In [1]: import numpy as np

In [2]: np.set_printoptions(precision=3, suppress=True, linewidth=140, sign=" ")

In [3]: E = np.loadtxt("out12.csv", delimiter=",")

In [4]: E
Out[4]: 
array([[ 3.402,  1.009, -3.522],
       [ 1.113,  4.816,  0.75 ],
       [ 2.408, -4.381,  0.093],
       [-0.656, -1.103,  4.833],
       [-2.04 ,  3.931, -2.321],
       [-3.154,  1.084, -3.725],
       [-1.149,  4.866,  0.031],
       [-1.038,  4.488, -1.943],
       [ 0.323, -1.329, -4.809],
       [-4.418,  1.729, -1.577],
       [-3.916, -3.013,  0.767],
       [-4.004,  0.074, -2.993],
       [-4.321, -2.015, -1.506],
       [ 3.155,  2.84 ,  2.642]])

In [5]: Ac = E - E.mean(axis=0)

In [6]: V = np.linalg.svd(Ac)[2][:2]

In [7]: A2 = Ac - Ac @ V.T @ V

In [8]: np.diag(V.T @ V)
Out[8]: array([ 0.599,  0.953,  0.448])

In [9]: (Ac @ V.T).std(axis=0)
Out[9]: array([ 3.   ,  2.823])

In [10]: C = E[[4, 5]].astype(float)

In [11]: for _ in range(6):
    ...:     lab = np.linalg.norm(E[:, None] - C, axis=-1).argmin(axis=1)
    ...:     C = np.array([E[lab == j].mean(axis=0) for j in range(2)])
    ...: 

In [12]: lab
Out[12]: array([ 0,  0,  1,  0,  0,  1,  0,  0,  1,  1,  1,  1,  1,  0])

In [13]: np.abs(C[1] - C[0]).argmax()
Out[13]: np.int64(1)

In [14]: C
Out[14]: 
array([[ 0.398,  2.978,  0.067],
       [-2.44 , -1.122, -1.964]])

In [15]: K = np.load("data.npy")

In [16]: K
Out[16]: 
array([[  3,   3,   2,   1],
       [  2,   3,   2,   3],
       [  0,   1,   3,   2],
       [  1,   0,   1,   2],
       [  2,   2,   0,   1],
       [  3,   2,   1,   0],
       [  9,  12,   8,  10]])

In [17]: A2 = np.c_[K[:, :2] @ np.array([[6, 5], [7, 3]]), np.array([-1, 1, 2, -1, -2, -2, -1])]

In [18]: A2
Out[18]: 
array([[ 39,  24,  -1],
       [ 33,  19,   1],
       [  7,   3,   2],
       [  6,   5,  -1],
       [ 26,  16,  -2],
       [ 32,  21,  -2],
       [138,  81,  -1]])

In [19]: np.linalg.norm(np.linalg.qr(K)[0].T @ A2, axis=0) ** 2 / ((A2 ** 2).sum(axis=0) + 1e-12)
Out[19]: array([ 1.   ,  1.   ,  0.926])

In [20]: np.round(np.linalg.lstsq(K, A2[:, 0])[0], 3) + 0
Out[20]: array([ 6.,  7.,  0.,  0.])

In [21]: np.linalg.matrix_rank(np.c_[K, A2])
Out[21]: np.int64(5)

In [22]: X = np.array([[-3, -3, 3],
    ...:     [3, 0, 5],
    ...:     [-2, -2, 0],
    ...:     [0, -4, 4],
    ...:     [-5, 4, 5],
    ...:     [-12, -3, -12]])

In [23]: A2 = np.c_[X[:, :2] @ np.array([[1, 0], [1, 2]]), np.array([1, 0, -1, 2, 0, 2])]

In [24]: A2
Out[24]: 
array([[ -6,  -6,   1],
       [  3,   0,   0],
       [ -4,  -4,  -1],
       [ -4,  -8,   2],
       [ -1,   8,   0],
       [-15,  -6,   2]])

In [25]: np.round(np.linalg.lstsq(X, A2[:, 0])[0], 3) + 0
Out[25]: array([ 1.,  1.,  0.])

In [26]: T = np.stack([A2, 4 * A2, A2[::-1]])

In [27]: T.sum(axis=0)
Out[27]: 
array([[-45, -36,   7],
       [ 14,   8,   0],
       [-24, -28,  -3],
       [-24, -44,   9],
       [ -2,  40,   0],
       [-81, -36,  11]])

In [28]: np.einsum("bij,cij->bc", T, T)
Out[28]: 
array([[  529,  2116,   342],
       [ 2116,  8464,  1368],
       [  342,  1368,   529]])

In [29]: np.linalg.matrix_rank(T)
Out[29]: array([ 3,  3,  3])

In [30]: r0 = np.array([1, 2])

In [31]: np.correlate(E[7], E[13], "full")
Out[31]: array([-2.742,  8.909,  4.338,  8.642, -6.13 ])

In [32]: np.polyval(r0, E[7])
Out[32]: array([ 0.962,  6.488,  0.057])

In [33]: rng = np.random.default_rng(87151)

In [34]: A2 = X + rng.integers(-2, 3, (6, 1)) @ rng.integers(-2, 3, (1, 3))

In [35]: A2
Out[35]: 
array([[ -3,  -3,   3],
       [  3,  -2,   7],
       [ -2,  -6,   4],
       [  0,  -6,   6],
       [ -5,   4,   5],
       [-12,   1, -16]])

In [36]: np.linalg.matrix_rank(A2 - X, tol=1e-8)
Out[36]: np.int64(1)

In [37]: A2 - X
Out[37]: 
array([[ 0,  0,  0],
       [ 0, -2,  2],
       [ 0, -4,  4],
       [ 0, -2,  2],
       [ 0,  0,  0],
       [ 0,  4, -4]])

In [38]: feats = np.loadtxt("case16.csv", delimiter=",")

In [39]: feats
Out[39]: 
array([[ 6.,  1.,  5.,  2.,  1.],
       [ 5.,  9.,  8.,  2.,  3.],
       [ 3.,  0.,  8.,  0.,  3.],
       [ 0.,  0.,  0.,  0.,  1.],
       [ 0.,  0.,  0.,  5.,  1.]])

In [40]: np.round(np.linalg.eigvals(feats).sum().real, 3)
Out[40]: np.float64(24.0)

In [41]: round(float(np.linalg.det(feats[::-1])), 3)
Out[41]: -1405.0

In [42]: np.linalg.eigvals(feats)
Out[42]: array([12.428,  2.977,  7.595, -1.791,  2.791])

In [43]: r0 = np.array([-5, 1, -5, -5, -8, 3])

In [44]: g = np.array([0, 2, 1])

In [45]: A = r0[:, None] + g[None, :]

In [46]: A
Out[46]: 
array([[-5, -3, -4],
       [ 1,  3,  2],
       [-5, -3, -4],
       [-5, -3, -4],
       [-8, -6, -7],
       [ 3,  5,  4]])

In [47]: Uu, sigma, Vt = np.linalg.svd(A)

In [48]: sigma.round(3) + 0
Out[48]: array([ 18.814,   3.006,   0.   ])

In [49]: A2 = Uu[:, :2] @ np.diag(sigma[:2]) @ Vt[:2]

In [50]: np.linalg.matrix_rank(A, rtol=0.05)
Out[50]: np.int64(2)

In [51]: np.linalg.matrix_rank(A2)
Out[51]: np.int64(2)

In [52]: Uu, sigma, Vt = np.linalg.svd(A)

In [53]: V = Vt[:(sigma > 1e-8).sum()]

In [54]: x0 = A[4] + 3 * A[5] + rng.integers(2) * np.eye(3)[1]

In [55]: x0
Out[55]: array([  1.,  10.,   5.])

In [56]: np.allclose(V.T @ V @ x0, x0)
Out[56]: False

In [57]: np.round(np.linalg.norm(x0 - V.T @ V @ x0), 3)
Out[57]: np.float64(0.408)

In [58]: V.T @ V
Out[58]: 
array([[ 0.833, -0.167,  0.333],
       [-0.167,  0.833,  0.333],
       [ 0.333,  0.333,  0.333]])

In [59]: np.linalg.matrix_rank(np.vstack([A, x0]))
Out[59]: np.int64(3)

In [60]: np.linalg.cond(A) > 100
Out[60]: np.True_

In [61]: [round(float(x), 3) for x in np.linalg.svd(A, compute_uv=False)[:3]]
Out[61]: [18.814, 3.006, 0.0]

In [62]: round(float(np.linalg.norm(A, 2) / np.linalg.norm(A)), 3)
Out[62]: 0.987

In [63]: J = np.array([[1, 1, 1, 1, 0, 2, 0],
    ...:     [0, 0, 0, 1, 2, 0, 1],
    ...:     [0, 2, 1, 2, 0, 2, 0],
    ...:     [2, 0, 1, 2, 0, 1, 1],
    ...:     [0, 2, 0, 0, 2, 0, 0],
    ...:     [2, 1, 1, 2, 1, 1, 2],
    ...:     [0, 1, 1, 1, 2, 0, 1]])

In [64]: r0 = np.array([3, 7, 5])

In [65]: np.correlate(J[4], J[0], "full")
Out[65]: array([ 0,  0,  4,  0,  2,  6,  2,  4,  2,  2,  2,  0,  0])

In [66]: np.convolve(J[4], r0)
Out[66]: array([  0,   6,  14,  10,   6,  14,  10,   0,   0])

In [67]: np.polyval(r0, J[4])
Out[67]: array([  5,  31,   5,   5,  31,   5,   5])

In [68]: np.cross(J[4, :3], J[0, :3])
Out[68]: array([ 2,  0, -2])

In [69]: theta = np.radians(60)

In [70]: Rm = np.eye(7)

In [71]: Rm[1, 1] = Rm[0, 0] = np.cos(theta)

In [72]: Rm[1, 0], Rm[0, 1] = -np.sin(theta), np.sin(theta)

In [73]: Rm
Out[73]: 
array([[ 0.5  ,  0.866,  0.   ,  0.   ,  0.   ,  0.   ,  0.   ],
       [-0.866,  0.5  ,  0.   ,  0.   ,  0.   ,  0.   ,  0.   ],
       [ 0.   ,  0.   ,  1.   ,  0.   ,  0.   ,  0.   ,  0.   ],
       [ 0.   ,  0.   ,  0.   ,  1.   ,  0.   ,  0.   ,  0.   ],
       [ 0.   ,  0.   ,  0.   ,  0.   ,  1.   ,  0.   ,  0.   ],
       [ 0.   ,  0.   ,  0.   ,  0.   ,  0.   ,  1.   ,  0.   ],
       [ 0.   ,  0.   ,  0.   ,  0.   ,  0.   ,  0.   ,  1.   ]])

In [74]: A2 = J @ Rm.T

In [75]: np.abs(A2 - J).max(axis=0)
Out[75]: array([ 1.732,  2.232,  0.   ,  0.   ,  0.   ,  0.   ,  0.   ])

In [76]: np.allclose(J @ J.T, A2 @ A2.T)
Out[76]: True

In [77]: x0 = np.array([0, 9, 4, 6, 1, 1, 9])

In [78]: target = J @ x0

In [79]: b, lr = np.zeros(7), 1 / np.linalg.norm(J, 2) ** 2

In [80]: for i in range(30):
    ...:     b -= lr * J.T @ (J @ b - target)
    ...:     if i % 5 == 0: print(i, round(np.linalg.norm(J @ b - target), 3))
    ...: 
0 9.316
5 6.425
10 5.857
15 5.445
20 5.072
25 4.729

In [81]: b
Out[81]: array([ 1.838,  6.621,  3.663,  6.432,  3.814,  2.454,  4.849])

In [82]: F = np.load("a.npy")

In [83]: F
Out[83]: 
array([[-0.2,  0.8, -0.6],
       [-0.6,  2.4, -0.7],
       [-0.1,  0.1,  0.4],
       [-0.9,  1.6, -1. ],
       [-0.1,  0.5,  1. ],
       [ 1. , -6. ,  0. ],
       [-0.8, -1.7, -0.2],
       [-1.1, -1. ,  0.3],
       [ 1.8, -0.9, -1.2],
       [ 1.9, -0.2, -1.6],
       [-0.2,  0.7, -2. ],
       [ 0.2,  0.1,  0.4]])

In [84]: Ac = (F - F.mean(axis=0)) / F.std(axis=0)

In [85]: Ac.std(axis=0)
Out[85]: array([ 1.,  1.,  1.])

In [86]: b = np.linalg.lstsq(np.delete(Ac, 2, axis=1), Ac[:, 2])[0]

In [87]: np.abs(b).argmax()
Out[87]: np.int64(0)

In [88]: T = np.stack([F, -3 * F, F[::-1]])

In [89]: np.einsum("bij,cij->bc", T, T)
Out[89]: 
array([[  72.77, -218.31,   19.2 ],
       [-218.31,  654.93,  -57.6 ],
       [  19.2 ,  -57.6 ,   72.77]])

In [90]: np.linalg.norm(T, axis=(1, 2))
Out[90]: array([  8.531,  25.592,   8.531])

In [91]: np.linalg.matrix_rank(T)
Out[91]: array([ 3,  3,  3])

In [92]: np.linalg.matrix_rank(T.reshape(3, -1))
Out[92]: np.int64(2)

In [93]: (T @ F.T).shape
Out[93]: (3, 12, 12)
